% python3 -q
>>> import numpy as np
>>> import numpy.linalg as la
>>> np.set_printoptions(precision=3, suppress=True, linewidth=160)
>>> W0 = np.load("data.npy")
>>> print(W0)
[[ 0.958  2.147 -3.042  4.165  2.346 -1.65  -3.031  2.064 -3.212 -2.026  5.859]
 [-0.263  3.993 -1.883  4.803  0.706 -2.586 -4.538  1.701 -4.208  0.574  3.65 ]
 [-2.445 -4.81   2.632 -0.22   1.712 -5.544  0.968 -2.023 -5.869 -2.383  0.128]
 [-3.579 -1.744 -4.898  2.483  2.935  0.041  3.19   0.439  1.041  0.365 -0.492]
 [ 0.235  1.547 -2.834  6.9    1.29  -3.244 -3.002  3.312 -5.602 -0.902  7.496]
 [-2.834 -3.164  3.069 -0.049  1.699 -6.096  1.485 -1.449 -6.6   -2.63  -0.395]
 [-1.929 -3.979  3.777 -0.659  1.037 -6.78   1.98  -0.81  -7.897 -4.22  -2.62 ]
 [ 0.858  2.078 -3.121  5.968  0.707 -2.617 -4.447  4.077 -5.438 -1.844  6.251]
 [-1.749 -1.979 -2.828  2.028  2.043  2.19   2.402  0.961 -0.152  1.226  0.457]
 [-2.801 -3.372  3.418 -0.142  2.624 -6.366  0.683 -1.997 -6.941 -1.905 -2.876]
 [-0.389  1.578 -3.228  6.334 -0.546 -3.913 -4.319  3.25  -4.837 -2.196  5.98 ]
 [-3.486 -1.362 -3.206  2.824  1.722  2.071  3.604  3.87   2.166  0.822 -3.782]
 [-3.896 -2.402  4.009  0.052  2.629 -6.802  0.258 -1.49  -5.814 -4.076  0.669]
 [-2.162 -1.122  3.532  0.682  0.325 -6.733  1.408 -1.547 -7.385 -2.036  0.877]
 [-1.241 -3.783  3.554 -0.099  2.217 -5.883  1.516 -0.931 -6.395 -2.871 -0.748]
 [ 1.297  0.83  -2.929  6.671  2.486 -2.898 -2.668  4.751 -3.461 -0.408  6.072]
 [-2.772 -2.708 -3.649  3.129  2.15   0.97   1.964  3.014  1.248  2.171  0.117]
 [-4.673 -3.691  2.002  0.102  1.948 -6.111  0.749 -3.242 -6.707 -2.356 -1.269]
 [ 1.629  2.208 -4.147  7.167  0.027 -4.106 -4.181  2.424 -4.096 -0.661  5.34 ]
 [-2.308 -3.608 -2.959  1.429  2.642 -0.054  2.514  3.426 -1.264  1.199 -2.535]
 [-1.859 -4.411 -2.476  3.004  4.952  0.403  4.011  3.665  1.27   1.553  1.736]
 [-3.176 -3.305 -1.537  0.433  2.946  0.329  2.567  2.245 -1.295  1.663 -0.719]
 [ 1.17   2.58  -4.055  7.24   0.86  -5.775 -4.272  3.093 -2.736  0.736  6.731]
 [ 2.006  0.75  -2.09   7.716  2.794 -3.481 -4.361  4.191 -5.101 -1.96   5.904]
 [ 0.86   1.469 -2.474  6.393  1.052 -4.66  -3.71   4.296 -4.6    0.666  4.845]
 [-4.941 -2.303 -3.512  1.63   2.94   0.742  3.132  4.478 -1.655 -0.151 -1.037]
 [-5.414 -3.547  1.81   1.009  0.807 -6.564  1.451 -3.154 -5.875 -1.405 -0.598]
 [-2.32  -4.239  3.658  0.127  2.845 -6.427  2.509 -2.934 -5.801 -4.389  0.032]
 [-1.801 -2.127  2.885 -0.137 -0.75  -8.283  0.901 -0.744 -5.038 -5.124  1.171]
 [ 0.309  1.689 -3.366  4.77   1.639 -4.098 -4.525  4.633 -5.583 -1.052  5.653]]
>>> labels = W0[:, 9] > np.median(W0[:, 9])
>>> r0 = W0[labels].mean(axis=0) - W0[~labels].mean(axis=0)
>>> print(labels.astype(int))
[0 1 0 1 1 0 0 0 1 0 0 1 0 0 0 1 1 0 1 1 1 1 1 0 1 1 0 0 0 1]
>>> print(((W0 - W0.mean(axis=0)) @ r0 > 0).astype(int))
[1 1 0 1 1 0 0 1 1 0 1 1 0 0 0 1 1 0 1 1 1 1 1 1 1 1 0 0 0 1]
>>> print(round(float((((W0 - W0.mean(axis=0)) @ r0 > 0) == labels).mean()), 3))
0.867
